$ ipython --no-banner

In [1]: import numpy as np

In [2]: import numpy.linalg as la

In [3]: np.set_printoptions(precision=3, suppress=True, linewidth=160, sign=" ")

In [4]: def tidy(a):
   ...:     return np.round(a, 3) + 0
   ...: 

In [5]: data = np.load("m.npy")

In [6]: data
Out[6]: 
array([[ 3.379,  1.03 , -3.236, -0.337,  1.39 ],
       [-1.07 , -4.008, -2.137, -0.568, -1.704],
       [-0.295,  2.602,  2.203,  1.48 , -3.332],
       [-1.137,  2.003,  4.279,  0.832, -0.833],
       [-1.503,  2.764, -2.218, -3.165,  0.41 ],
       [-1.419,  3.236,  1.76 , -1.005,  2.9  ],
       [-0.368,  3.358, -0.211, -1.614,  3.307],
       [-2.577, -2.536, -1.985, -2.812, -0.282],
       [ 3.949, -0.779, -0.145, -0.146, -2.96 ],
       [-1.764,  3.359,  0.268,  0.993,  3.09 ],
       [ 3.272,  1.81 , -0.662, -0.913,  3.122],
       [ 2.935, -1.285,  3.153,  0.659,  2.088],
       [-0.732,  2.909, -3.508, -1.892,  0.336],
       [ 0.332, -2.565,  3.578, -1.319, -1.94 ],
       [-3.453, -2.935,  0.458,  1.906, -0.787],
       [-2.839, -1.098,  1.163,  3.63 ,  1.098],
       [-1.015, -1.237,  3.77 , -0.076,  2.867],
       [-4.154, -1.686,  0.573,  2.048,  0.613],
       [ 1.762,  1.766, -2.118,  3.741,  0.546],
       [-1.656, -1.743,  2.234,  2.237, -3.037],
       [-0.773, -4.327, -1.608,  1.361,  1.113],
       [ 1.431,  3.461,  2.9  , -1.601,  0.032],
       [ 3.251, -2.733, -2.243,  0.965,  1.001],
       [-1.891, -2.038,  2.17 , -3.543, -0.088],
       [-0.636, -4.222,  1.407,  1.172, -1.848],
       [ 1.326,  1.69 ,  3.109, -3.268, -0.2  ]])

In [7]: rng = np.random.default_rng(36429)

In [8]: idx = rng.permutation(5)

In [9]: other = data[:, idx] * rng.choice([-1, 1], 5)

In [10]: other
Out[10]: 
array([[-3.236, -0.337, -1.03 ,  1.39 ,  3.379],
       [-2.137, -0.568,  4.008, -1.704, -1.07 ],
       [ 2.203,  1.48 , -2.602, -3.332, -0.295],
       [ 4.279,  0.832, -2.003, -0.833, -1.137],
       [-2.218, -3.165, -2.764,  0.41 , -1.503],
       [ 1.76 , -1.005, -3.236,  2.9  , -1.419],
       [-0.211, -1.614, -3.358,  3.307, -0.368],
       [-1.985, -2.812,  2.536, -0.282, -2.577],
       [-0.145, -0.146,  0.779, -2.96 ,  3.949],
       [ 0.268,  0.993, -3.359,  3.09 , -1.764],
       [-0.662, -0.913, -1.81 ,  3.122,  3.272],
       [ 3.153,  0.659,  1.285,  2.088,  2.935],
       [-3.508, -1.892, -2.909,  0.336, -0.732],
       [ 3.578, -1.319,  2.565, -1.94 ,  0.332],
       [ 0.458,  1.906,  2.935, -0.787, -3.453],
       [ 1.163,  3.63 ,  1.098,  1.098, -2.839],
       [ 3.77 , -0.076,  1.237,  2.867, -1.015],
       [ 0.573,  2.048,  1.686,  0.613, -4.154],
       [-2.118,  3.741, -1.766,  0.546,  1.762],
       [ 2.234,  2.237,  1.743, -3.037, -1.656],
       [-1.608,  1.361,  4.327,  1.113, -0.773],
       [ 2.9  , -1.601, -3.461,  0.032,  1.431],
       [-2.243,  0.965,  2.733,  1.001,  3.251],
       [ 2.17 , -3.543,  2.038, -0.088, -1.891],
       [ 1.407,  1.172,  4.222, -1.848, -0.636],
       [ 3.109, -3.268, -1.69 , -0.2  ,  1.326]])

In [11]: left, _, Vt = la.svd(data.T @ other)

In [12]: tidy(la.lstsq(data, other)[0])
Out[12]: 
array([[ 0.,  0.,  0.,  0.,  1.],
       [ 0.,  0., -1.,  0.,  0.],
       [ 1.,  0.,  0.,  0.,  0.],
       [ 0.,  1.,  0.,  0.,  0.],
       [ 0.,  0.,  0.,  1.,  0.]])

In [13]: idx
Out[13]: array([ 2,  3,  1,  4,  0])

In [14]: f, r1 = other[1], other[17]

In [15]: tidy(f @ r1)
Out[15]: np.float64(7.77)

In [16]: pr = (f @ r1) / (f @ f) * f

In [17]: tidy((r1 - pr) @ f)
Out[17]: np.float64(0.0)

In [18]: tidy(la.norm(f + r1) ** 2 + la.norm(f - r1) ** 2)
Out[18]: np.float64(99.997)

In [19]: tidy(pr)
Out[19]: array([-0.664, -0.177,  1.246, -0.53 , -0.333])

In [20]: proj = data @ la.solve(data.T @ data, data.T)

In [21]: tidy(la.eigvalsh(proj))
Out[21]: array([ 0.,  0.,  0.,  0.,  0.,  0.,  0.,  0.,  0.,  0.,  0.,  0.,  0.,  0.,  0.,  0.,  0.,  0.,  0.,  0.,  0.,  1.,  1.,  1.,  1.,  1.])

In [22]: tidy(proj @ data[:, 1])
Out[22]: 
array([ 1.03 , -4.008,  2.602,  2.003,  2.764,  3.236,  3.358, -2.536, -0.779,  3.359,  1.81 , -1.285,  2.909, -2.565, -2.935, -1.098, -1.237, -1.686,  1.766,
       -1.743, -4.327,  3.461, -2.733, -2.038, -4.222,  1.69 ])

In [23]: np.trace(proj)
Out[23]: np.float64(5.0)

In [24]: np.allclose(proj @ proj, proj)
Out[24]: True

In [25]: other = np.array([[1, 2, 2], [0, 1, 2], [1, 2, 2], [-2, -1, 0], [2, -1, 2]])

In [26]: tidy(np.einsum("ij,ij->i", data, data))
Out[26]: 
array([ 24.996,  25.002,  25.003,  25.001,  25.004,  25.003,  24.997,  24.999,  25.005,  25.001,  25.001,  25.001,  24.997,  24.995,  24.999,  25.001,  24.999,
        24.997,  25.003,  24.999,  24.997,  25.001,  25.003,  24.999,  24.998,  25.   ])

In [27]: la.matrix_rank(np.vstack([data, other.T]))
Out[27]: np.int64(5)

In [28]: tidy(np.einsum("ij->j", data))
Out[28]: array([-5.645, -3.204, 12.954, -1.235,  6.902])

In [29]: la.matrix_rank(data @ other)
Out[29]: np.int64(3)

In [30]: tidy(la.norm(data, axis=0))
Out[30]: array([ 11.258,  13.377,  11.989,  10.12 ,   9.908])

In [31]: tidy(data[13] @ data[22])
Out[31]: np.float64(-3.151)

In [32]: tidy(la.norm(data) ** 2 / la.norm(data, 2) ** 2)
Out[32]: np.float64(2.959)

In [33]: tidy(la.norm(data, "nuc"))
Out[33]: np.float64(55.931)

In [34]: E = np.load("sample5.npy")

In [35]: E
Out[35]: 
array([[-106.625,   74.936,  -57.332],
       [-106.2  ,   74.606,  -57.125],
       [ -94.157,   65.337,  -51.252],
       [ -79.862,   54.466,  -44.23 ],
       [ -60.352,   39.923,  -34.527],
       [ -21.283,   12.482,  -14.26 ],
       [ -20.771,   12.148,  -13.979],
       [ -19.278,   11.179,  -13.154],
       [ -14.76 ,    8.311,  -10.61 ],
       [  -9.492,    5.118,   -7.502],
       [  -6.594,    3.459,   -5.678],
       [  -5.791,    3.016,   -5.149],
       [  -3.17 ,    1.634,   -3.296],
       [  -1.331,    0.732,   -1.75 ],
       [  -1.194,    0.666,   -1.616],
       [  -0.922,    0.535,   -1.335],
       [  -0.207,    0.159,   -0.414],
       [   0.121,   -0.185,    0.417],
       [   0.145,   -0.581,    1.   ],
       [   0.116,   -0.932,    1.32 ],
       [   0.135,   -2.231,    2.048],
       [   0.149,   -2.372,    2.11 ],
       [   1.115,   -6.287,    3.514],
       [   1.632,   -7.721,    3.974],
       [   1.99 ,   -8.633,    4.262],
       [   2.002,   -8.664,    4.271],
       [   2.521,   -9.909,    4.661],
       [   4.387,  -13.95 ,    5.913],
       [   5.485,  -16.138,    6.59 ],
       [   5.815,  -16.777,    6.788],
       [   6.575,  -18.22 ,    7.235],
       [  16.119,  -34.575,   12.383],
       [  19.743,  -40.313,   14.224],
       [  24.88 ,  -48.197,   16.781],
       [  37.391,  -66.596,   22.851]])

In [36]: Q, R = la.qr(E)

In [37]: tidy(Q @ R)
Out[37]: 
array([[-106.625,   74.936,  -57.332],
       [-106.2  ,   74.606,  -57.125],
       [ -94.157,   65.337,  -51.252],
       [ -79.862,   54.466,  -44.23 ],
       [ -60.352,   39.923,  -34.527],
       [ -21.283,   12.482,  -14.26 ],
       [ -20.771,   12.148,  -13.979],
       [ -19.278,   11.179,  -13.154],
       [ -14.76 ,    8.311,  -10.61 ],
       [  -9.492,    5.118,   -7.502],
       [  -6.594,    3.459,   -5.678],
       [  -5.791,    3.016,   -5.149],
       [  -3.17 ,    1.634,   -3.296],
       [  -1.331,    0.732,   -1.75 ],
       [  -1.194,    0.666,   -1.616],
       [  -0.922,    0.535,   -1.335],
       [  -0.207,    0.159,   -0.414],
       [   0.121,   -0.185,    0.417],
       [   0.145,   -0.581,    1.   ],
       [   0.116,   -0.932,    1.32 ],
       [   0.135,   -2.231,    2.048],
       [   0.149,   -2.372,    2.11 ],
       [   1.115,   -6.287,    3.514],
       [   1.632,   -7.721,    3.974],
       [   1.99 ,   -8.633,    4.262],
       [   2.002,   -8.664,    4.271],
       [   2.521,   -9.909,    4.661],
       [   4.387,  -13.95 ,    5.913],
       [   5.485,  -16.138,    6.59 ],
       [   5.815,  -16.777,    6.788],
       [   6.575,  -18.22 ,    7.235],
       [  16.119,  -34.575,   12.383],
       [  19.743,  -40.313,   14.224],
       [  24.88 ,  -48.197,   16.781],
       [  37.391,  -66.596,   22.851]])

In [38]: tidy(np.abs(np.diag(R)))
Out[38]: array([ 214.475,   67.289,   10.845])

In [39]: tidy(abs(R[0, 0])), tidy(la.norm(E[:, 0]))
Out[39]: (np.float64(214.475), np.float64(214.475))

In [40]: other = np.array([[0.7, -0.4],
    ...:     [1.2, -2.5],
    ...:     [-0.8, -0.4],
    ...:     [-2.6, 0.4],
    ...:     [-0.5, -0.9],
    ...:     [-0.6, -0.2],
    ...:     [1.9, -0.2],
    ...:     [-0.3, 0.9]])

In [41]: cent = np.array([[0.4, -0.9, 0.5, -1.1, -0.4, -0.2, -0.7],
    ...:     [-0.1, 0.0, -1.2, -1.5, -0.7, 0.0, 0.4]])

In [42]: feats = other @ cent

In [43]: tidy(feats)
Out[43]: 
array([[ 0.32, -0.63,  0.83, -0.17,  0.  , -0.14, -0.65],
       [ 0.73, -1.08,  3.6 ,  2.43,  1.27, -0.24, -1.84],
       [-0.28,  0.72,  0.08,  1.48,  0.6 ,  0.16,  0.4 ],
       [-1.08,  2.34, -1.78,  2.26,  0.76,  0.52,  1.98],
       [-0.11,  0.45,  0.83,  1.9 ,  0.83,  0.1 , -0.01],
       [-0.22,  0.54, -0.06,  0.96,  0.38,  0.12,  0.34],
       [ 0.78, -1.71,  1.19, -1.79, -0.62, -0.38, -1.41],
       [-0.21,  0.27, -1.23, -1.02, -0.51,  0.06,  0.57]])

In [44]: cent = E[[16, 7]].astype(float)

In [45]: for _ in range(7):
    ...:     idx = la.norm(E[:, None] - cent, axis=-1).argmin(axis=1)
    ...:     cent = np.array([E[idx == j].mean(axis=0) for j in range(2)])
    ...: 

In [46]: idx
Out[46]: array([ 1,  1,  1,  1,  1,  0,  0,  0,  0,  0,  0,  0,  0,  0,  0,  0,  0,  0,  0,  0,  0,  0,  0,  0,  0,  0,  0,  0,  0,  0,  0,  0,  0,  0,  0])

In [47]: np.bincount(idx)
Out[47]: array([ 30,   5])
